In [1]: import numpy as np

In [2]: np.set_printoptions(precision=2, suppress=True, linewidth=100, floatmode="fixed")

In [3]: X = np.loadtxt("m.csv", delimiter=",")

In [4]: X
Out[4]: 
array([[ 0.00, -1.00, -2.00, -1.00,  1.00,  0.00,  2.00,  0.00],
       [ 0.00,  0.00,  2.00, -3.00,  2.00, -1.00, -1.00, -2.00],
       [ 0.00,  0.00,  0.00, -1.00,  0.00,  3.00,  0.00, -3.00],
       [ 0.00,  0.00,  0.00,  0.00,  2.00,  0.00, -1.00,  0.00],
       [ 0.00,  0.00,  0.00,  0.00,  0.00,  3.00, -2.00, -3.00],
       [ 0.00,  0.00,  0.00,  0.00,  0.00,  0.00,  2.00,  0.00],
       [ 0.00,  0.00,  0.00,  0.00,  0.00,  0.00,  0.00,  1.00],
       [ 0.00,  0.00,  0.00,  0.00,  0.00,  0.00,  0.00,  0.00]])

In [5]: A2 = np.array([[-2, 0],
   ...:     [-1, 2],
   ...:     [3, -1],
   ...:     [2, 2],
   ...:     [-3, -3],
   ...:     [-2, 1],
   ...:     [2, -2],
   ...:     [3, -2]])

In [6]: A2 @ X
Traceback (most recent call last):
  Cell In[6], line 1
    A2 @ X
ValueError: matmul: Input operand 1 has a mismatch in its core dimension 0, with gufunc signature (n?,k),(k,m?)->(n?,m?) (size 8 is different from 2)


In [7]: A2.T @ X.T
Out[7]: 
array([[ -6.00, -12.00, -17.00,  -8.00, -19.00,   4.00,   3.00,   0.00],
       [ -9.00,  -9.00,   7.00,  -4.00,  13.00,  -4.00,  -2.00,   0.00]])

In [8]: np.linalg.matrix_rank(X @ A2)
Out[8]: np.int64(2)

In [9]: np.einsum("ik,kj->ji", X, A2)
Out[9]: 
array([[ -6.00, -12.00, -17.00,  -8.00, -19.00,   4.00,   3.00,   0.00],
       [ -9.00,  -9.00,   7.00,  -4.00,  13.00,  -4.00,  -2.00,   0.00]])

In [10]: np.vstack([X, A2.T]).shape
Out[10]: (10, 8)

In [11]: A2 = np.array([[1, 2, 0, 1, 0], [2, 1, 2, 1, 2], [2, 1, 2, 0, 2], [0, 2, 1, 1, 0]])

In [12]: K = np.block([[np.zeros((4, 4)), A2], [A2.T, np.zeros((5, 5))]])

In [13]: K
Out[13]: 
array([[0.00, 0.00, 0.00, 0.00, 1.00, 2.00, 0.00, 1.00, 0.00],
       [0.00, 0.00, 0.00, 0.00, 2.00, 1.00, 2.00, 1.00, 2.00],
       [0.00, 0.00, 0.00, 0.00, 2.00, 1.00, 2.00, 0.00, 2.00],
       [0.00, 0.00, 0.00, 0.00, 0.00, 2.00, 1.00, 1.00, 0.00],
       [1.00, 2.00, 2.00, 0.00, 0.00, 0.00, 0.00, 0.00, 0.00],
       [2.00, 1.00, 1.00, 2.00, 0.00, 0.00, 0.00, 0.00, 0.00],
       [0.00, 2.00, 2.00, 1.00, 0.00, 0.00, 0.00, 0.00, 0.00],
       [1.00, 1.00, 0.00, 1.00, 0.00, 0.00, 0.00, 0.00, 0.00],
       [0.00, 2.00, 2.00, 0.00, 0.00, 0.00, 0.00, 0.00, 0.00]])

In [14]: def softmax(z):
    ...:     e = np.exp(z - z.max(axis=-1, keepdims=True))
    ...:     return e / e.sum(axis=-1, keepdims=True)
    ...: 

In [15]: softmax(K[8] + -1)
Out[15]: array([0.05, 0.34, 0.34, 0.05, 0.05, 0.05, 0.05, 0.05, 0.05])

In [16]: softmax(K).sum(axis=1)
Out[16]: array([1.00, 1.00, 1.00, 1.00, 1.00, 1.00, 1.00, 1.00, 1.00])

In [17]: S = K @ K.T / np.sqrt(9)

In [18]: softmax(S).round(6).argmax(axis=1)
Out[18]: array([0, 1, 1, 3, 4, 5, 6, 5, 4])

In [19]: softmax(S)[8] @ K
Out[19]: array([0.45, 1.74, 1.70, 0.45, 0.09, 0.11, 0.09, 0.06, 0.08])
